% ipython --no-banner

In [1]: import numpy as np

In [2]: np.set_printoptions(precision=2, suppress=True, linewidth=120)

In [3]: rd = lambda a: np.round(a, 2) + 0

In [4]: arr = np.loadtxt("block7.csv", delimiter=",")

In [5]: arr
Out[5]: 
array([[ 0.,  2.,  0.,  0.,  0.,  0.],
       [-4., -4.,  0.,  0.,  0.,  0.],
       [-1., -1.,  0.,  0.,  0.,  0.],
       [ 0.,  0.,  0.,  2.,  0.,  0.],
       [ 0.,  0., -4., -4.,  0.,  0.],
       [ 0.,  0., -1., -1.,  0.,  0.],
       [ 0.,  0.,  0.,  0.,  0.,  2.],
       [ 0.,  0.,  0.,  0., -4., -4.],
       [ 0.,  0.,  0.,  0., -1., -1.]])

In [6]: hat = arr @ np.linalg.solve(arr.T @ arr, arr.T)

In [7]: np.allclose(hat @ hat, hat)
Out[7]: True

In [8]: np.linalg.matrix_rank(np.eye(9) - hat)
Out[8]: np.int64(3)

In [9]: rd(np.diag(hat))
Out[9]: array([1.  , 0.94, 0.06, 1.  , 0.94, 0.06, 1.  , 0.94, 0.06])

In [10]: hat @ arr[:, 3]
Out[10]: array([ 0.,  0.,  0.,  2., -4., -1.,  0.,  0.,  0.])

In [11]: M2 = np.c_[arr[:, :4] @ np.array([[-5, -1, -5, 3], [3, -4, 5, 1], [-3, -4, 5, -2], [-3, -2, 0, 2]]), np.array([0, 2, 0, 0, 0, -2, 2, 1, 2])]

In [12]: M2
Out[12]: 
array([[  6.,  -8.,  10.,   2.,   0.],
       [  8.,  20.,   0., -16.,   2.],
       [  2.,   5.,   0.,  -4.,   0.],
       [ -6.,  -4.,   0.,   4.,   0.],
       [ 24.,  24., -20.,   0.,   0.],
       [  6.,   6.,  -5.,   0.,  -2.],
       [  0.,   0.,   0.,   0.,   2.],
       [  0.,   0.,   0.,   0.,   1.],
       [  0.,   0.,   0.,   0.,   2.]])

In [13]: rd(np.linalg.norm(np.linalg.qr(arr)[0].T @ M2, axis=0) ** 2 / ((M2 ** 2).sum(axis=0) + 1e-12))
Out[13]: array([1. , 1. , 1. , 1. , 0.6])

In [14]: np.linalg.matrix_rank(M2)
Out[14]: np.int64(5)

In [15]: np.linalg.matrix_rank(np.c_[arr, M2])
Out[15]: np.int64(7)

In [16]: rd(np.linalg.lstsq(arr, M2[:, 0])[0])
Out[16]: array([-5.,  3., -3., -3.,  0.,  0.])

In [17]: K = 3 * np.eye(9) + np.ones((9, 9))

In [18]: K
Out[18]: 
array([[4., 1., 1., 1., 1., 1., 1., 1., 1.],
       [1., 4., 1., 1., 1., 1., 1., 1., 1.],
       [1., 1., 4., 1., 1., 1., 1., 1., 1.],
       [1., 1., 1., 4., 1., 1., 1., 1., 1.],
       [1., 1., 1., 1., 4., 1., 1., 1., 1.],
       [1., 1., 1., 1., 1., 4., 1., 1., 1.],
       [1., 1., 1., 1., 1., 1., 4., 1., 1.],
       [1., 1., 1., 1., 1., 1., 1., 4., 1.],
       [1., 1., 1., 1., 1., 1., 1., 1., 4.]])

In [19]: # equal to its transpose

In [20]: T = np.stack([K, 2 * K, K[::-1]])

In [21]: np.einsum("bij,cij->bc", T, T)
Out[21]: 
array([[216., 432., 144.],
       [432., 864., 288.],
       [144., 288., 216.]])

In [22]: T.sum(axis=0)
Out[22]: 
array([[13.,  4.,  4.,  4.,  4.,  4.,  4.,  4.,  7.],
       [ 4., 13.,  4.,  4.,  4.,  4.,  4.,  7.,  4.],
       [ 4.,  4., 13.,  4.,  4.,  4.,  7.,  4.,  4.],
       [ 4.,  4.,  4., 13.,  4.,  7.,  4.,  4.,  4.],
       [ 4.,  4.,  4.,  4., 16.,  4.,  4.,  4.,  4.],
       [ 4.,  4.,  4.,  7.,  4., 13.,  4.,  4.,  4.],
       [ 4.,  4.,  7.,  4.,  4.,  4., 13.,  4.,  4.],
       [ 4.,  7.,  4.,  4.,  4.,  4.,  4., 13.,  4.],
       [ 7.,  4.,  4.,  4.,  4.,  4.,  4.,  4., 13.]])

In [23]: np.linalg.matrix_rank(T)
Out[23]: array([9, 9, 9])

In [24]: np.linalg.matrix_rank(T.reshape(3, -1))
Out[24]: np.int64(2)

In [25]: rd(np.linalg.norm(T, axis=(1, 2)))
Out[25]: array([14.7 , 29.39, 14.7 ])

In [26]: T.shape
Out[26]: (3, 9, 9)

In [27]: data = np.load("arr.npy")

In [28]: data
Out[28]: 
array([[ 0.,  0.,  0., -9., -9.,  2.],
       [ 0.,  0.,  0., -5., -7.,  1.],
       [ 0.,  0.,  0., -2., -1., -3.],
       [-9., -5., -2.,  0.,  0.,  0.],
       [-9., -7., -1.,  0.,  0.,  0.],
       [ 2.,  1., -3.,  0.,  0.,  0.]])

In [29]: gram = data.T @ data

In [30]: gram
Out[30]: 
array([[166., 110.,  21.,   0.,   0.,   0.],
       [110.,  75.,  14.,   0.,   0.,   0.],
       [ 21.,  14.,  14.,   0.,   0.,   0.],
       [  0.,   0.,   0., 110., 118., -17.],
       [  0.,   0.,   0., 118., 131., -22.],
       [  0.,   0.,   0., -17., -22.,  14.]])

In [31]: rd(np.linalg.eigvalsh(gram)[::-1])
Out[31]: array([242.33, 242.33,  11.21,  11.21,   1.46,   1.46])

In [32]: np.diag(gram)
Out[32]: array([166.,  75.,  14., 110., 131.,  14.])

In [33]: Lm = np.linalg.cholesky(gram)

In [34]: rd(gram / np.sqrt(np.outer(np.diag(gram), np.diag(gram))))
Out[34]: 
array([[ 1.  ,  0.99,  0.44,  0.  ,  0.  ,  0.  ],
       [ 0.99,  1.  ,  0.43,  0.  ,  0.  ,  0.  ],
       [ 0.44,  0.43,  1.  ,  0.  ,  0.  ,  0.  ],
       [ 0.  ,  0.  ,  0.  ,  1.  ,  0.98, -0.43],
       [ 0.  ,  0.  ,  0.  ,  0.98,  1.  , -0.51],
       [ 0.  ,  0.  ,  0.  , -0.43, -0.51,  1.  ]])

In [35]: rd(Lm @ Lm.T)
Out[35]: 
array([[166., 110.,  21.,   0.,   0.,   0.],
       [110.,  75.,  14.,   0.,   0.,   0.],
       [ 21.,  14.,  14.,   0.,   0.,   0.],
       [  0.,   0.,   0., 110., 118., -17.],
       [  0.,   0.,   0., 118., 131., -22.],
       [  0.,   0.,   0., -17., -22.,  14.]])
